In [1]: import numpy as np

In [2]: np.set_printoptions(precision=2, suppress=True, linewidth=200)

In [3]: rnd = lambda a: np.round(a, 2) + 0

In [4]: arr = np.load("case12.npy")

In [5]: arr
Out[5]: 
array([[-1, -1, -1, -1, -1],
       [-1, -2, -2, -2, -2],
       [-1, -2, -3, -3, -3],
       [-1, -2, -3, -4, -4],
       [-1, -2, -3, -4, -5]])

In [6]: evals, V = np.linalg.eigh(arr)

In [7]: vec = np.array([7, 5, 0, 3, 7])

In [8]: rnd(np.linalg.eigvalsh(arr[1:, 1:]))
Out[8]: array([-12.01,  -1.24,  -0.47,  -0.29])

In [9]: rnd(vec @ arr @ vec / (vec @ vec)), rnd(evals[0]), rnd(evals[-1])
Out[9]: (np.float64(-7.26), np.float64(-12.34), np.float64(-0.27))

In [10]: vec @ arr @ vec
Out[10]: np.int64(-958)

In [11]: evals, V = np.linalg.eigh(arr)

In [12]: rnd(V @ np.diag(evals) @ V.T)
Out[12]: 
array([[-1., -1., -1., -1., -1.],
       [-1., -2., -2., -2., -2.],
       [-1., -2., -3., -3., -3.],
       [-1., -2., -3., -4., -4.],
       [-1., -2., -3., -4., -5.]])

In [13]: (evals > 1e-8).sum(), (evals < -1e-8).sum()
Out[13]: (np.int64(0), np.int64(5))

In [14]: rnd(np.linalg.eigvalsh(arr @ arr))
Out[14]: array([  0.07,   0.12,   0.34,   2.1 , 152.36])

In [15]: np.unique(evals.round(6) + 0, return_counts=True)[1]
Out[15]: array([1, 1, 1, 1, 1])

In [16]: vec = np.array([0, 1, 2, 3, 0])

In [17]: target = arr @ vec

In [18]: b, lr = np.zeros(5), 1 / np.linalg.norm(arr, 2) ** 2

In [19]: for i in range(5):
    ...:     b -= lr * arr.T @ (arr @ b - target)
    ...:     if i % 1 == 0: print(i, round(np.linalg.norm(arr @ b - target), 2))
    ...: 
0 1.58
1 1.57
2 1.56
3 1.55
4 1.54

In [20]: rnd(b)
Out[20]: array([0.5 , 0.97, 1.34, 1.58, 1.68])

In [21]: rnd(np.linalg.cond(arr))
Out[21]: np.float64(45.46)

In [22]: W0 = np.array([[0, 0, 0, 0, -3, 0, 0, 0],
    ...:     [0, 0, 0, 2, 0, -3, 0, 0],
    ...:     [0, 0, 0, -3, -3, 0, 2, 0],
    ...:     [0, -3, 0, 0, 0, 0, -3, 0]])

In [23]: W0
Out[23]: 
array([[ 0,  0,  0,  0, -3,  0,  0,  0],
       [ 0,  0,  0,  2,  0, -3,  0,  0],
       [ 0,  0,  0, -3, -3,  0,  2,  0],
       [ 0, -3,  0,  0,  0,  0, -3,  0]])

In [24]: # column 2 repeats column 0

In [25]: gram = W0.T @ W0

In [26]: np.linalg.matrix_rank(gram)
Out[26]: np.int64(4)

In [27]: gram
Out[27]: 
array([[ 0,  0,  0,  0,  0,  0,  0,  0],
       [ 0,  9,  0,  0,  0,  0,  9,  0],
       [ 0,  0,  0,  0,  0,  0,  0,  0],
       [ 0,  0,  0, 13,  9, -6, -6,  0],
       [ 0,  0,  0,  9, 18,  0, -6,  0],
       [ 0,  0,  0, -6,  0,  9,  0,  0],
       [ 0,  9,  0, -6, -6,  0, 13,  0],
       [ 0,  0,  0,  0,  0,  0,  0,  0]])

In [28]: rnd(np.linalg.eigvalsh(gram)[::-1])
Out[28]: array([30.63, 16.61, 11.89,  2.87,  0.  ,  0.  ,  0.  ,  0.  ])

In [29]: rnd(np.sort(np.linalg.eigvals(gram).real))
Out[29]: array([ 0.  ,  0.  ,  0.  ,  0.  ,  2.87, 11.89, 16.61, 30.63])

In [30]: gram @ gram
Out[30]: 
array([[   0,    0,    0,    0,    0,    0,    0,    0],
       [   0,  162,    0,  -54,  -54,    0,  198,    0],
       [   0,    0,    0,    0,    0,    0,    0,    0],
       [   0,  -54,    0,  322,  315, -132, -210,    0],
       [   0,  -54,    0,  315,  441,  -54, -240,    0],
       [   0,    0,    0, -132,  -54,  117,   36,    0],
       [   0,  198,    0, -210, -240,   36,  322,    0],
       [   0,    0,    0,    0,    0,    0,    0,    0]])

In [31]: (np.linalg.matrix_power((gram != 0) + (gram.T != 0) + np.eye(8), 8) > 0).astype(int)
Out[31]: 
array([[1, 0, 0, 0, 0, 0, 0, 0],
       [0, 1, 0, 1, 1, 1, 1, 0],
       [0, 0, 1, 0, 0, 0, 0, 0],
       [0, 1, 0, 1, 1, 1, 1, 0],
       [0, 1, 0, 1, 1, 1, 1, 0],
       [0, 1, 0, 1, 1, 1, 1, 0],
       [0, 1, 0, 1, 1, 1, 1, 0],
       [0, 0, 0, 0, 0, 0, 0, 1]])

In [32]: (gram != 0).astype(int)
Out[32]: 
array([[0, 0, 0, 0, 0, 0, 0, 0],
       [0, 1, 0, 0, 0, 0, 1, 0],
       [0, 0, 0, 0, 0, 0, 0, 0],
       [0, 0, 0, 1, 1, 1, 1, 0],
       [0, 0, 0, 1, 1, 0, 1, 0],
       [0, 0, 0, 1, 0, 1, 0, 0],
       [0, 1, 0, 1, 1, 0, 1, 0],
       [0, 0, 0, 0, 0, 0, 0, 0]])

In [33]: np.flatnonzero(np.linalg.matrix_power((gram != 0) + (gram.T != 0) + np.eye(8), 8)[6])
Out[33]: array([1, 3, 4, 5, 6])

In [34]: blk = np.stack([W0, 5 * W0, W0[::-1]])

In [35]: blk.shape
Out[35]: (3, 4, 8)

In [36]: np.einsum("bij,cij->bc", blk, blk)
Out[36]: 
array([[  62,  310,  -12],
       [ 310, 1550,  -60],
       [ -12,  -60,   62]])

In [37]: u = np.array([2, 7])

In [38]: np.correlate(W0[3], W0[1], "full")
Out[38]: array([ 0,  0,  0,  9,  0, -6,  0,  0,  9,  0, -6,  0,  0,  0,  0])

In [39]: np.polyval(u, W0[3])
Out[39]: array([7, 1, 7, 7, 7, 7, 1, 7])

In [40]: rnd(np.linalg.norm(W0, axis=1))
Out[40]: array([3.  , 3.61, 4.69, 4.24])

In [41]: rnd(np.linalg.norm(W0) ** 2 / np.linalg.norm(W0, 2) ** 2)
Out[41]: np.float64(2.02)

In [42]: rnd(np.linalg.norm(W0[0], 1)), rnd(np.linalg.norm(W0[0], np.inf))
Out[42]: (np.float64(3.0), np.float64(3.0))

In [43]: out = np.array([[-2, 2, -1, -2, -1, -1],
    ...:     [-2, 1, 0, -2, -1, 2],
    ...:     [-1, 1, 2, 0, 0, -1],
    ...:     [1, 0, 1, 0, 1, 0],
    ...:     [-2, 1, 2, 1, 2, 2],
    ...:     [2, 1, -2, 1, 2, -1]])

In [44]: X = np.tril(out)

In [45]: X
Out[45]: 
array([[-2,  0,  0,  0,  0,  0],
       [-2,  1,  0,  0,  0,  0],
       [-1,  1,  2,  0,  0,  0],
       [ 1,  0,  1,  0,  0,  0],
       [-2,  1,  2,  1,  2,  0],
       [ 2,  1, -2,  1,  2, -1]])

In [46]: # triangular: eigenvalues sit on the diagonal

In [47]: np.trace(X)
Out[47]: np.int64(2)

In [48]: rnd(np.abs(np.linalg.eigvals(X)).max())
Out[48]: np.float64(2.0)

In [49]: rnd(np.linalg.det(X))
Out[49]: np.float64(0.0)

In [50]: np.allclose(X, X.T)
Out[50]: False

In [51]: rnd(X @ np.linalg.pinv(X) @ X)
Out[51]: 
array([[-2.,  0.,  0.,  0.,  0.,  0.],
       [-2.,  1.,  0.,  0.,  0.,  0.],
       [-1.,  1.,  2.,  0.,  0.,  0.],
       [ 1.,  0.,  1.,  0.,  0.,  0.],
       [-2.,  1.,  2.,  1.,  2.,  0.],
       [ 2.,  1., -2.,  1.,  2., -1.]])

In [52]: rnd(np.trace(np.linalg.pinv(X) @ X))
Out[52]: np.float64(5.0)

In [53]: np.linalg.lstsq(X[:-1].T, X[-1])[2]
Out[53]: np.int32(4)

In [54]: [int(np.linalg.matrix_rank(np.linalg.matrix_power(X, p))) for p in range(1, 7)]
Out[54]: [5, 5, 5, 5, 5, 5]

In [55]: X @ X
Out[55]: 
array([[ 4,  0,  0,  0,  0,  0],
       [ 2,  1,  0,  0,  0,  0],
       [-2,  3,  4,  0,  0,  0],
       [-3,  1,  2,  0,  0,  0],
       [-3,  5,  9,  2,  4,  0],
       [-9,  0,  3,  1,  2,  1]])

In [56]: np.linalg.matrix_rank(X - X[0, 0] * np.eye(6))
Out[56]: np.int64(5)

In [57]: rnd(np.sort(np.linalg.eigvals(X)))
Out[57]: array([-2., -1.,  0.,  1.,  2.,  2.])

In [58]: out = np.array([[-1, 4, -5, -3, -1, -1, -2, -1, 5],
    ...:     [1, 3, -3, 1, 5, 3, 3, 2, -3],
    ...:     [-5, 0, -1, 2, -2, -2, -5, 5, -1],
    ...:     [3, 1, 5, 2, -5, 5, 2, 4, 0]])

In [59]: feats = out.T @ out

In [60]: feats
Out[60]: 
array([[ 36,   2,  22,   0,   1,  29,  36, -10,  -3],
       [  2,  26, -24,  -7,   6,  10,   3,   6,  11],
       [ 22, -24,  60,  20, -33,  23,  16,  14, -15],
       [  0,  -7,  20,  18,  -6,  12,   3,  23, -20],
       [  1,   6, -33,  -6,  55,  -5,  17, -19, -18],
       [ 29,  10,  23,  12,  -5,  39,  31,  17, -12],
       [ 36,   3,  16,   3,  17,  31,  42,  -9, -14],
       [-10,   6,  14,  23, -19,  17,  -9,  46, -16],
       [ -3,  11, -15, -20, -18, -12, -14, -16,  35]])

In [61]: # symmetric, so the eigenvalues are real

In [62]: left, sigma, VT = np.linalg.svd(feats)

In [63]: V = VT[:(sigma > 1e-8).sum()]

In [64]: rng = np.random.default_rng(80384)

In [65]: vec = feats[7] + 5 * feats[8] + rng.integers(2) * np.eye(9)[3]

In [66]: vec
Out[66]: array([ -25.,   61.,  -61.,  -77., -109.,  -43.,  -79.,  -34.,  159.])

In [67]: np.linalg.matrix_rank(np.vstack([feats, vec]))
Out[67]: np.int64(4)

In [68]: np.allclose(V.T @ V @ vec, vec)
Out[68]: True

In [69]: np.linalg.cond(feats) > 100
Out[69]: np.True_

In [70]: np.linalg.matrix_rank(feats, rtol=0.1)
Out[70]: np.int64(4)

In [71]: rnd(np.linalg.norm(feats, 2) / np.linalg.norm(feats))
Out[71]: np.float64(0.73)

In [72]: P = np.triu(np.array([[-6, 0, -8, 7, -6],
    ...:     [-4, 8, -9, 6, -6],
    ...:     [-5, -6, 3, -7, -4],
    ...:     [-5, 4, 3, -4, -8],
    ...:     [4, 5, 7, 7, -2]]), 1) + np.eye(5)

In [73]: out = P @ arr @ np.linalg.inv(P)

In [74]: np.trace(out), np.trace(arr)
Out[74]: (np.float64(-15.0), np.int64(-15))

In [75]: rnd(np.linalg.det(out))
Out[75]: np.float64(-1.0)

In [76]: np.linalg.matrix_rank(out)
Out[76]: np.int64(5)

In [77]: P @ arr - arr @ P
Out[77]: 
array([[  7.,  14.,   4.,  26.,   2.],
       [  9.,  18.,   1.,  32.,  -9.],
       [ 11.,  22.,   7.,  42.,  -6.],
       [  8.,  16.,  -2.,  30., -22.],
       [  0.,   0., -26.,  -2., -62.]])

In [78]: rnd(np.poly(out))
Out[78]: array([ 1., 15., 35., 28.,  9.,  1.])

In [79]: m1 = np.load("arr.npy")

In [80]: m1
Out[80]: 
array([[ 12.23,   9.29,  10.26,   9.95,  -2.41,  19.65,   1.66],
       [ 23.3 , -21.23,   7.17, -15.97, -28.59, -20.42,  -1.48],
       [ -0.68,   7.67, -10.83, -14.85,  21.62, -41.8 ,   4.33],
       [-20.15,   1.02, -17.3 ,   6.49,   9.77, -16.94,  21.6 ],
       [  2.56, -14.67,   2.14,  -2.91,  21.1 ,  -7.58,  15.09],
       [ 16.81,  19.43,  11.92,   9.97,   8.85,   5.07,   2.72],
       [ 19.57,   4.6 ,   0.36,   5.15,  14.37, -38.36,  18.33],
       [-17.1 , -20.83,  21.1 ,   7.81,   2.84,  13.75,  17.76],
       [ -6.99, -28.89,  -5.24,  28.38,  -9.58,  -2.91,  -1.92],
       [  9.46,  -3.21,  -0.57,   1.85,   6.46,   8.26,   4.2 ],
       [ -7.42,  -9.66, -19.38, -17.38,  10.47, -33.63,  -5.27],
       [ 49.42, -27.23,   1.56,  -6.91, -28.9 ,  -7.23,  -9.47],
       [ 24.46, -28.37,  -4.95,  -8.98,  10.44,  26.9 ,  -4.28],
       [-14.23,   2.87,  -2.79, -16.65,  -0.72,  26.85,  10.3 ],
       [-20.38,   3.38,  12.04,   1.71, -12.4 ,  -6.19,  -6.58],
       [  3.09,  24.34,  26.83,  17.32,  37.24,  -1.  ,  -0.34],
       [-14.42,   5.73,   1.37,  -0.98,  34.52,  15.66,  -3.98],
       [ -9.17, -17.8 ,  -3.7 ,   3.51,  -3.18,  38.19,  -5.86],
       [ 16.13,  14.96,  -4.69, -13.56,  -5.6 , -26.15,  -4.66],
       [  6.24,   4.13,   3.73,  27.25, -11.3 ,  -7.57, -12.96],
       [-11.03,  30.55,  -6.14, -16.89,  11.88,   0.41,   4.82],
       [-10.47,  -5.17,   5.28, -11.52,  13.74, -10.98,  -4.61],
       [-10.39,  10.98, -17.91,  -6.26, -38.27, -31.19,   2.94],
       [ -9.74,  27.99,   8.43,   7.04,   3.74,  -1.89,   2.8 ],
       [ 11.77, -30.41,  11.14, -15.09,  10.11,  42.36,   6.63],
       [ -6.29, -25.38,  -9.04,  -0.21,  -2.61,   1.91,  -2.27],
       [-27.94,  -3.07,   1.65,  13.27,   9.53,  13.93,  -5.51],
       [ -6.63,  12.38,  -7.56, -20.37,  21.92, -30.64,  -2.53],
       [  4.05,  14.02,   0.89,  -2.47,   4.24,  20.79,  13.11],
       [ -1.49,  17.14, -16.3 ,   7.12,  12.91, -29.75, -25.72],
       [-12.63,  -1.52,   6.16,  -3.51, -16.51,   1.95,   6.97],
       [ 30.6 ,   0.71, -13.11,  -9.77, -29.24,  23.63,   7.99],
       [ 34.8 ,  -3.03,   8.8 ,  18.1 ,  11.72,  -3.66, -12.99],
       [ 12.5 , -21.43,  -0.44,  18.63,  19.87, -36.68,  20.73],
       [-10.87, -10.26,  -7.82, -13.71,  14.79,  -0.11,   1.88],
       [ 30.95,  -3.55,   0.03,  16.75,  15.26,  31.2 , -27.75],
       [ -9.22,  -6.57, -18.67, -11.32,  18.56,  13.71, -20.88],
       [  4.29,  27.42,  24.17,   2.14,  -8.56,  17.46,  22.16]])

In [81]: D = np.linalg.norm(m1[:, None] - m1[None], axis=-1)

In [82]: (D + 1e9 * np.eye(38)).round(6).argmin(axis=1)
Out[82]: array([ 5, 11, 27, 34, 34,  0, 33, 30, 25,  0,  2,  1, 24, 28, 30,  5, 26, 13, 27,  0, 23, 34, 18, 20, 12, 34, 16,  2,  0, 27, 14,  0,  5,  6, 21, 32, 34, 28])

In [83]: np.unravel_index(D.round(6).argmax(), D.shape)
Out[83]: (np.int64(22), np.int64(24))

In [84]: D.mean(axis=1).argmax()
Out[84]: np.int64(11)

In [85]: D.shape
Out[85]: (38, 38)

In [86]: K = np.loadtxt("block9.csv", delimiter=",")

In [87]: rnd(K)
Out[87]: 
array([[-0.49, -0.47,  0.44,  0.18, -0.56],
       [ 0.74, -0.11, -0.07,  0.46, -0.47],
       [ 0.2 , -0.09, -0.14, -0.84, -0.48],
       [ 0.4 , -0.12,  0.82, -0.21,  0.32],
       [ 0.1 , -0.86, -0.32, -0.04,  0.37]])

In [88]: # columns are unit length and at right angles

In [89]: rnd((K + K.T) / 2)
Out[89]: 
array([[-0.49,  0.14,  0.32,  0.29, -0.23],
       [ 0.14, -0.11, -0.08,  0.17, -0.67],
       [ 0.32, -0.08, -0.14, -0.01, -0.4 ],
       [ 0.29,  0.17, -0.01, -0.21,  0.14],
       [-0.23, -0.67, -0.4 ,  0.14,  0.37]])

In [90]: rnd((K - K.T) / 2)
Out[90]: 
array([[ 0.  , -0.61,  0.12, -0.11, -0.33],
       [ 0.61,  0.  ,  0.01,  0.29,  0.2 ],
       [-0.12, -0.01,  0.  , -0.83, -0.08],
       [ 0.11, -0.29,  0.83,  0.  ,  0.18],
       [ 0.33, -0.2 ,  0.08, -0.18,  0.  ]])

In [91]: np.allclose(K, K.T)
Out[91]: False

In [92]: rnd(np.linalg.matrix_power(K, 4))
Out[92]: 
array([[-0.26,  0.36,  0.73,  0.5 ,  0.15],
       [-0.26,  0.2 , -0.39,  0.5 , -0.7 ],
       [ 0.38, -0.63,  0.45,  0.14, -0.48],
       [ 0.77,  0.22, -0.22,  0.49,  0.26],
       [-0.36, -0.62, -0.24,  0.49,  0.44]])

In [93]: rnd(np.trace(K))
Out[93]: np.float64(-0.59)
